% python3 -q
>>> import numpy as np
>>> np.set_printoptions(precision=1, suppress=True, linewidth=120, floatmode="fixed")
>>> data = np.array([[-1.0, 1.4, 2.4, 1.0],
...     [0.0, 0.0, 0.1, 0.2],
...     [-5.3, 0.9, 1.1, 5.0],
...     [-4.8, 0.3, 0.1, 4.5],
...     [-1.2, 1.4, 2.4, 0.8],
...     [-3.5, 1.6, 2.2, 3.4],
...     [-4.7, 0.5, 0.1, 4.5],
...     [-5.3, 1.0, 1.0, 4.9],
...     [-2.4, 0.2, -0.1, 2.4],
...     [-5.4, 1.1, 1.1, 4.6],
...     [-4.0, 2.2, 3.1, 3.9]])
>>> B = np.c_[data[:, :1] @ np.array([[-2]]), np.array([1, 4, -5, -3, 0, 2, -4, 7, -3, 4, -1])]
>>> print(B)
[[ 2.0  1.0]
 [ 0.0  4.0]
 [10.6 -5.0]
 [ 9.6 -3.0]
 [ 2.4  0.0]
 [ 7.0  2.0]
 [ 9.4 -4.0]
 [10.6  7.0]
 [ 4.8 -3.0]
 [10.8  4.0]
 [ 8.0 -1.0]]
>>> print(np.round(np.linalg.lstsq(data, B[:, 0])[0], 1) + 0)
[-2.0  0.0  0.0  0.0]
>>> print(np.linalg.norm(np.linalg.qr(data)[0].T @ B, axis=0) ** 2 / ((B ** 2).sum(axis=0) + 1e-12))
[1.0 0.2]
>>> print(np.linalg.matrix_rank(data, rtol=0.1))
2
>>> print(np.round(np.abs(np.linalg.svd(data)[2][-1]), 1) + 0)
[0.0 0.9 0.5 0.1]
>>> print(round(np.linalg.norm(data, 2) / np.linalg.norm(data), 1))
1.0
>>> hat = data @ np.linalg.solve(data.T @ data, data.T)
>>> print(np.round(np.linalg.eigvalsh(hat), 1) + 0)
[0.0 0.0 0.0 0.0 0.0 0.0 0.0 1.0 1.0 1.0 1.0]
>>> print(hat.round(1) + 0)
[[ 0.3  0.1  0.1  0.0  0.2  0.2 -0.1  0.0 -0.1 -0.1  0.2]
 [ 0.1  0.2  0.2  0.1 -0.1  0.0  0.0  0.0  0.0 -0.3  0.0]
 [ 0.1  0.2  0.5  0.4  0.1  0.0  0.0  0.1  0.0  0.0  0.0]
 [ 0.0  0.1  0.4  0.4  0.0 -0.1  0.1  0.1  0.0  0.0 -0.2]
 [ 0.2 -0.1  0.1  0.0  0.5  0.0 -0.2  0.0 -0.2  0.2  0.1]
 [ 0.2  0.0  0.0 -0.1  0.0  0.3  0.1  0.1  0.1  0.0  0.4]
 [-0.1  0.0  0.0  0.1 -0.2  0.1  0.3  0.2  0.2  0.1  0.1]
 [ 0.0  0.0  0.1  0.1  0.0  0.1  0.2  0.2  0.1  0.2  0.1]
 [-0.1  0.0  0.0  0.0 -0.2  0.1  0.2  0.1  0.2  0.0  0.1]
 [-0.1 -0.3  0.0  0.0  0.2  0.0  0.1  0.2  0.0  0.7  0.0]
 [ 0.2  0.0  0.0 -0.2  0.1  0.4  0.1  0.1  0.1  0.0  0.5]]
>>> print(np.diag(hat))
[0.3 0.2 0.5 0.4 0.5 0.3 0.3 0.2 0.2 0.7 0.5]
>>> print(np.allclose(hat @ hat, hat))
True
>>> B = data / np.linalg.norm(data, axis=1, keepdims=True)
>>> G = B @ B.T
>>> print(np.argwhere(np.triu(np.abs(G) > 0.95, 1)))
[[ 0  4]
 [ 2  3]
 [ 2  5]
 [ 2  6]
 [ 2  7]
 [ 2  8]
 [ 2  9]
 [ 3  6]
 [ 3  7]
 [ 3  8]
 [ 3  9]
 [ 5  9]
 [ 5 10]
 [ 6  7]
 [ 6  8]
 [ 6  9]
 [ 7  8]
 [ 7  9]
 [ 8  9]]
>>> print(G[10])
[0.9 0.7 0.9 0.8 0.9 1.0 0.9 0.9 0.8 0.9 1.0]
>>> print((G - 2 * np.eye(11)).round(6).argmax(axis=1))
[ 4 10  7  6  0 10  3  2  6  7  5]
>>> W0 = np.load("a.npy")
>>> print(W0)
[[0 0 2 3 0 3 3 0 1 0 1 2 0 3]
 [0 3 1 3 1 2 3 1 1 2 2 2 0 2]
 [0 0 2 0 3 2 2 2 0 2 0 1 3 2]
 [0 0 0 0 1 3 0 1 2 3 3 3 0 3]
 [0 0 0 0 0 3 3 2 3 3 3 3 1 0]
 [0 0 0 0 0 2 0 2 2 3 2 1 1 3]
 [0 0 0 0 0 0 0 2 2 2 0 2 1 0]
 [0 0 0 0 0 0 0 0 2 3 0 2 3 1]
 [0 0 0 0 0 0 0 0 2 2 2 1 3 2]
 [0 0 0 0 0 0 0 0 0 3 2 0 2 1]
 [0 0 0 0 0 0 0 0 0 0 2 3 2 2]
 [0 0 0 0 0 0 0 0 0 0 0 0 3 1]
 [0 0 0 0 0 0 0 0 0 0 0 0 0 2]
 [0 0 0 0 0 0 0 0 0 0 0 0 0 2]]
>>> print(np.count_nonzero(W0))
81
>>> print(round(np.linalg.norm(W0), 1))
20.3
>>> np.linalg.rank(W0)
Traceback (most recent call last):
  File "<python-input-24>", line 1, in <module>
    np.linalg.rank(W0)
    ^^^^^^^^^^^^^^
AttributeError: module 'numpy.linalg' has no attribute 'rank'
>>> print(np.abs(W0).max())
3
>>> print(np.linalg.matrix_rank(W0))
13
